In [1]: import numpy as np

In [2]: np.set_printoptions(suppress=True, linewidth=200)

In [3]: q, _ = np.linalg.qr(np.array([[-0.7, -0.2, -0.7, 1.0, -2.0, -0.4, 1.3, -0.5],
   ...:     [1.1, -0.1, 0.1, -0.9, 1.1, 1.0, -1.7, -1.1],
   ...:     [-1.0, 0.5, 1.4, 0.3, 1.1, 0.6, 2.8, 0.8],
   ...:     [0.2, -0.1, 1.4, -1.0, -0.3, -1.8, -1.9, -0.2],
   ...:     [1.9, 1.3, 0.6, -0.5, 1.1, -0.5, 1.0, -0.3],
   ...:     [0.2, -1.6, 0.3, 1.0, 1.0, -0.7, 0.7, -0.6],
   ...:     [-1.3, -0.5, -0.6, 1.2, -1.6, -0.9, -0.7, -1.6],
   ...:     [-0.1, 0.9, 0.1, 0.3, -2.0, -0.2, 0.1, 1.0]]))

In [4]: M = 5 * q

In [5]: print(M.round(1) + 0)
[[-1.2  0.   1.3  1.4 -1.8  0.9  2.9 -2.7]
 [ 1.9 -0.9  0.  -1.2  0.1  2.9 -1.9 -2.7]
 [-1.8  1.7 -3.3  1.1  2.1  1.2  0.1 -1.1]
 [ 0.4 -0.3 -3.2 -1.6 -3.1 -1.3  0.2 -0.6]
 [ 3.3  1.7 -0.2  2.5  0.1 -1.8 -0.1 -1.1]
 [ 0.4 -3.7 -1.3  2.9 -0.1  0.7 -0.1  0.9]
 [-2.3 -0.3  0.8  1.1 -0.7 -1.9 -3.3 -1.7]
 [-0.2  2.1  0.1  1.4 -2.7  2.4 -1.4  1.9]]

In [6]: x = np.array([4, 5, 3, 4, 0, 3, 0, 3])

In [7]: y = M @ x

In [8]: coef, lr = np.zeros(8), 1 / np.linalg.norm(M, 2) ** 2

In [9]: for i in range(30):
   ...:     coef -= lr * M.T @ (M @ coef - y)
   ...:     if i % 5 == 0: print(i, round(np.linalg.norm(M @ coef - y), 1))
   ...: 
0 0.0
5 0.0
10 0.0
15 0.0
20 0.0
25 0.0

In [10]: print(round(np.linalg.cond(M), 1))
1.0

In [11]: print(coef.round(1) + 0)
[4. 5. 3. 4. 0. 3. 0. 3.]

In [12]: F = np.load("m.npy")

In [13]: print(F)
[[ 0  0 -2 -1]
 [ 0 -4 -4 -3]
 [-2 -4  4  0]
 [-1 -3  0  6]]

In [14]: Uu, s, Vt = np.linalg.svd(F)

In [15]: print(s.round(1))
[7.8 6.4 5.1 0.5]

In [16]: other = Uu[:, :3] @ np.diag(s[:3]) @ Vt[:3]

In [17]: print(np.linalg.matrix_rank(other))
3

In [18]: print(np.round(np.linalg.norm(F - other, 2), 1), np.round(s[3], 1))
0.5 0.5

In [19]: print(np.linalg.matrix_rank(F, rtol=0.05))
4

In [20]: print(round(np.log10(np.linalg.cond(F))))
1

In [21]: print(np.argsort(-np.linalg.norm(F, axis=0).round(6), kind="stable")[:3])
[3 1 2]

In [22]: print(np.round(np.abs(np.linalg.svd(F)[2][-1]), 1) + 0)
[0.9 0.3 0.2 0. ]

In [23]: print(round(float(np.linalg.norm(F, 2) / np.linalg.norm(F)), 1))
0.7

In [24]: print(round(float(np.linalg.norm(F, 1)), 1), round(float(np.linalg.norm(F, np.inf)), 1))
11.0 11.0

In [25]: print(np.round(np.linalg.norm(F, axis=0), 1))
[2.2 6.4 6.  6.8]

In [26]: print(F[3] @ F[0])
-6

In [27]: print(round(np.linalg.norm(F[3] - F[0]), 1))
7.9
